In [1]: import numpy as np

In [2]: np.set_printoptions(precision=3, suppress=True, linewidth=100, sign=" ")

In [3]: def rd(a):
   ...:     return np.round(a, 3) + 0
   ...: 

In [4]: W0 = np.tril(np.array([[0, 1, 0, 1, 2, 0, 0, 2, 0, 2],
   ...:     [1, 1, 2, 0, 1, 1, 0, 2, 1, 0],
   ...:     [2, 0, 1, 2, 2, 1, 2, 0, 1, 2],
   ...:     [0, 2, 1, 1, 1, 2, 1, 2, 2, 2],
   ...:     [2, 2, 2, 0, 0, 1, 2, 0, 1, 2],
   ...:     [0, 0, 0, 2, 1, 0, 1, 1, 0, 1],
   ...:     [0, 1, 2, 1, 1, 1, 2, 2, 1, 1],
   ...:     [2, 0, 2, 0, 1, 2, 0, 1, 2, 0],
   ...:     [1, 2, 1, 0, 1, 1, 2, 1, 0, 0],
   ...:     [0, 0, 1, 2, 2, 0, 2, 0, 2, 2]]), -1) + np.eye(10, dtype=int)

In [5]: W0
Out[5]: 
array([[ 1,  0,  0,  0,  0,  0,  0,  0,  0,  0],
       [ 1,  1,  0,  0,  0,  0,  0,  0,  0,  0],
       [ 2,  0,  1,  0,  0,  0,  0,  0,  0,  0],
       [ 0,  2,  1,  1,  0,  0,  0,  0,  0,  0],
       [ 2,  2,  2,  0,  1,  0,  0,  0,  0,  0],
       [ 0,  0,  0,  2,  1,  1,  0,  0,  0,  0],
       [ 0,  1,  2,  1,  1,  1,  1,  0,  0,  0],
       [ 2,  0,  2,  0,  1,  2,  0,  1,  0,  0],
       [ 1,  2,  1,  0,  1,  1,  2,  1,  1,  0],
       [ 0,  0,  1,  2,  2,  0,  2,  0,  2,  1]])

In [6]: left, s, Vh = np.linalg.svd(W0)

In [7]: np.argmax(s[:-1] / (s[1:] + 1e-6)) + 1
Out[7]: np.int64(9)

In [8]: rd(s)
Out[8]: array([ 6.983,  4.196,  2.888,  2.399,  2.072,  1.51 ,  0.743,  0.619,  0.187,  0.018])

In [9]: other = left[:, :9] @ np.diag(s[:9]) @ Vh[:9]

In [10]: rd(other)
Out[10]: 
array([[ 1.   ,  0.   ,  0.001, -0.001, -0.001,  0.004, -0.003, -0.008,  0.01 , -0.009],
       [ 1.   ,  1.   ,  0.   ,  0.   ,  0.   , -0.001,  0.001,  0.003, -0.003,  0.003],
       [ 2.   ,  0.   ,  1.   ,  0.001,  0.001, -0.002,  0.001,  0.003, -0.004,  0.003],
       [ 0.   ,  2.   ,  1.   ,  1.   ,  0.   ,  0.001,  0.   , -0.001,  0.001, -0.001],
       [ 2.   ,  2.   ,  2.   ,  0.   ,  1.   ,  0.   ,  0.   ,  0.   ,  0.   ,  0.   ],
       [ 0.   ,  0.   ,  0.   ,  2.   ,  1.   ,  1.   ,  0.   ,  0.001, -0.001,  0.001],
       [ 0.   ,  1.   ,  2.   ,  1.   ,  1.   ,  1.   ,  1.   ,  0.   ,  0.001,  0.   ],
       [ 2.   ,  0.   ,  2.   ,  0.   ,  1.   ,  2.   ,  0.   ,  1.   ,  0.   ,  0.   ],
       [ 1.   ,  2.   ,  1.   ,  0.   ,  1.   ,  1.   ,  2.   ,  1.   ,  1.   ,  0.   ],
       [ 0.   ,  0.   ,  1.   ,  2.   ,  2.   ,  0.   ,  2.   ,  0.   ,  2.   ,  1.   ]])

In [11]: rd(np.linalg.norm(W0 - other, 2)), rd(s[9])
Out[11]: (np.float64(0.018), np.float64(0.018))
